>>> import numpy as np
>>> np.set_printoptions(suppress=True, linewidth=160)
>>> def tidy(a):
...     return np.round(a, 2) + 0
... 
>>> E = np.load("test2.npy")
>>> E
array([[ -2,  -4,   1],
       [  5,  -1,  -4],
       [ 23,  -9, -19]])
>>> P = np.triu(np.array([[-1, 9, 6], [4, -3, 8], [-5, -8, 3]]), 1) + np.eye(3)
>>> B = P @ E @ np.linalg.inv(P)
>>> B
array([[  181., -1696., 12333.],
       [  189., -1774., 12902.],
       [   23.,  -216.,  1571.]])
>>> left, sv, VT = np.linalg.svd(E)
>>> V = VT[:(sv > 1e-8).sum()]
>>> rng = np.random.default_rng(14)
>>> x0 = E[1] + -2 * E[0] + rng.integers(2) * np.eye(3)[1]
>>> x0
array([ 9.,  7., -6.])
>>> tidy(V.T @ V)
array([[ 0.63,  0.07, -0.48],
       [ 0.07,  0.99,  0.08],
       [-0.48,  0.08,  0.38]])
>>> tidy(np.diag(V.T @ V))
array([0.63, 0.99, 0.38])
>>> X = np.load("mat.npy")
>>> X
array([[0, 0, 0],
       [0, 0, 0],
       [1, 0, 3],
       [0, 0, 2],
       [0, 0, 0],
       [0, 0, 0],
       [3, 0, 3],
       [3, 0, 1],
       [0, 0, 0],
       [0, 0, 2],
       [0, 0, 0]])
>>> left, sv, VT = np.linalg.svd(X)
>>> V = VT[:(sv > 1e-8).sum()]
>>> x0 = X[4] + 3 * X[8] + rng.integers(2) * np.eye(3)[1]
>>> x0
array([0., 1., 0.])
>>> np.diag(V.T @ V)
array([1., 0., 1.])
>>> np.allclose(V.T @ V @ x0, x0)
False
>>> np.linalg.matrix_rank(np.vstack([X, x0]))
np.int64(3)
>>> np.linalg.lstsq(X[:-1].T, X[-1])[2]
np.int32(2)
>>> np.abs(np.diag(np.linalg.qr(X)[1])) > 1e-9
array([ True, False,  True])
>>> np.unique(X.round(6), axis=0).shape
(5, 3)
>>> tidy(X @ np.linalg.pinv(X) @ X)
array([[0., 0., 0.],
       [0., 0., 0.],
       [1., 0., 3.],
       [0., 0., 2.],
       [0., 0., 0.],
       [0., 0., 0.],
       [3., 0., 3.],
       [3., 0., 1.],
       [0., 0., 0.],
       [0., 0., 2.],
       [0., 0., 0.]])
>>> tidy(np.trace(np.linalg.pinv(X) @ X))
np.float64(2.0)
>>> left, sv, VT = np.linalg.svd(X)
>>> np.argmax(sv[:-1] / (sv[1:] + 1e-6)) + 1
np.int64(2)
>>> B = left[:, :2] @ np.diag(sv[:2]) @ VT[:2]
>>> tidy(np.linalg.norm(X - B) / np.linalg.norm(X))
np.float64(0.0)
>>> tidy(np.abs(X - B).max())
np.float64(0.0)
>>> tidy(B)
array([[0., 0., 0.],
       [0., 0., 0.],
       [1., 0., 3.],
       [0., 0., 2.],
       [0., 0., 0.],
       [0., 0., 0.],
       [3., 0., 3.],
       [3., 0., 1.],
       [0., 0., 0.],
       [0., 0., 2.],
       [0., 0., 0.]])
>>> B = np.array([[2, 2], [0, 3], [1, 1]])
>>> np.linalg.matrix_rank(X @ B)
np.int64(1)
>>> X @ B
array([[0, 0],
       [0, 0],
       [5, 5],
       [2, 2],
       [0, 0],
       [0, 0],
       [9, 9],
       [7, 7],
       [0, 0],
       [2, 2],
       [0, 0]])
>>> np.einsum("ik,kj->ji", X, B)
array([[0, 0, 5, 2, 0, 0, 9, 7, 0, 2, 0],
       [0, 0, 5, 2, 0, 0, 9, 7, 0, 2, 0]])
>>> np.einsum("ij,ij->i", X, X)
array([ 0,  0, 10,  4,  0,  0, 18, 10,  0,  4,  0])
>>> J = np.loadtxt("dump.csv", delimiter=",")
>>> tidy(J)
array([[ 0.76, -0.31, -0.24, -0.52],
       [-0.31,  0.6 , -0.31, -0.67],
       [-0.24, -0.31,  0.76, -0.52],
       [-0.52, -0.67, -0.52, -0.11]])
>>> r0 = np.array([0, 2])
>>> np.array([np.convolve(row, r0, "same") for row in X])
array([[0, 0, 0],
       [0, 0, 0],
       [0, 2, 0],
       [0, 0, 0],
       [0, 0, 0],
       [0, 0, 0],
       [0, 6, 0],
       [0, 6, 0],
       [0, 0, 0],
       [0, 0, 0],
       [0, 0, 0]])
>>> np.cross(X[7, :3], X[2, :3])
array([ 0, -8,  0])
>>> np.polyval(r0, X[7])
array([2, 2, 2])
>>> np.convolve(X[7], r0)
array([0, 6, 0, 2])
>>> P = np.triu(np.array([[3, 0, 3, 0], [1, 3, 2, 0], [0, 2, 2, 1], [2, 3, 2, 0]]), 1) + np.eye(4)
>>> B = P @ J @ np.linalg.inv(P)
>>> np.linalg.matrix_rank(B)
np.int64(4)
>>> tidy(np.poly(B))
array([ 1., -2.,  0.,  2., -1.])
>>> tidy(np.linalg.det(B))
np.float64(-1.0)
>>> tidy(np.linalg.eigvalsh(J).min())
np.float64(-1.0)
>>> np.all(np.linalg.eigvalsh(J) > 0)
np.False_
>>> [round(float(np.linalg.det(J[:i, :i])), 2) + 0 for i in range(1, 5)]
[0.76, 0.36, 0.11, -1.0]
>>> try:
...     np.linalg.cholesky(J)
... except np.linalg.LinAlgError as e:
...     print("failed:", e)
... 
failed: Matrix is not positive definite
>>> tidy(np.kron(np.eye(2, dtype=int), J))
array([[ 0.76, -0.31, -0.24, -0.52,  0.  ,  0.  ,  0.  ,  0.  ],
       [-0.31,  0.6 , -0.31, -0.67,  0.  ,  0.  ,  0.  ,  0.  ],
       [-0.24, -0.31,  0.76, -0.52,  0.  ,  0.  ,  0.  ,  0.  ],
       [-0.52, -0.67, -0.52, -0.11,  0.  ,  0.  ,  0.  ,  0.  ],
       [ 0.  ,  0.  ,  0.  ,  0.  ,  0.76, -0.31, -0.24, -0.52],
       [ 0.  ,  0.  ,  0.  ,  0.  , -0.31,  0.6 , -0.31, -0.67],
       [ 0.  ,  0.  ,  0.  ,  0.  , -0.24, -0.31,  0.76, -0.52],
       [ 0.  ,  0.  ,  0.  ,  0.  , -0.52, -0.67, -0.52, -0.11]])
>>> tidy(np.linalg.eigvals(J))
array([ 1., -1.,  1.,  1.])
>>> tidy(np.linalg.det(J[::-1]))
np.float64(-1.0)
>>> np.einsum("ij,ji->", J, J)
np.float64(4.0)
>>> tidy(np.einsum("ii->", J))
np.float64(2.0)
>>> tidy(np.linalg.eigvals(J).sum().real)
np.float64(2.0)
>>> tidy(np.linalg.det(J.T))
np.float64(-1.0)
>>> x0 = np.array([0, 2, 4, 1])
>>> tidy(np.linalg.inv(J))
array([[ 0.76, -0.31, -0.24, -0.52],
       [-0.31,  0.6 , -0.31, -0.67],
       [-0.24, -0.31,  0.76, -0.52],
       [-0.52, -0.67, -0.52, -0.11]])
>>> W0 = np.loadtxt("w.csv", delimiter=",")
>>> W0
array([[-1.34,  2.44, -0.73],
       [-2.25,  3.34, -1.6 ],
       [ 1.02, -2.24,  1.43],
       [-2.19,  3.41, -1.09],
       [-1.82,  2.54, -0.36],
       [-3.1 ,  5.52, -2.29],
       [-0.49, -0.04, -0.12],
       [-1.75,  1.95, -1.32],
       [-1.32,  2.36, -0.35],
       [-0.29, -0.59,  0.06],
       [ 2.95, -4.29,  1.11],
       [ 2.68, -4.29,  1.55],
       [ 2.82, -3.71,  1.39],
       [ 2.54, -4.3 ,  1.65],
       [-0.33,  0.59, -0.55],
       [-2.17,  3.64, -1.44],
       [-5.12,  7.32, -2.31],
       [ 0.86, -0.48, -0.13],
       [ 3.72, -5.77,  1.36],
       [-1.11,  2.07, -0.18],
       [ 0.77, -1.23,  0.28],
       [ 0.45, -0.82,  0.35]])
>>> w1 = np.array([[2, 5, -4, 3, 4, 5], [-3, 0, 0, -2, -1, 0], [4, 2, 5, -4, 2, 2]])
>>> coef = np.array([0, 2, 2, 1, 1, 2])
>>> hid = np.maximum(W0 @ w1 + coef, 0)
>>> tidy((hid > 0).mean(axis=0))
array([0.45, 0.45, 0.77, 0.55, 0.45, 0.45])
>>> cent = np.array([[-2, -2, 2],
...     [3, -1, 3],
...     [1, -2, 1],
...     [2, -3, -3],
...     [-3, 1, 1],
...     [0, -3, -3]])
>>> w1 @ cent
array([[  1, -21,  -5],
       [  5,  11,  -1],
       [-11, -12,  27]])
>>> (hid @ cent).round(6).argmax(axis=1)
array([0, 0, 2, 0, 0, 0, 0, 0, 0, 2, 2, 2, 2, 2, 0, 0, 0, 0, 2, 0, 2, 2])
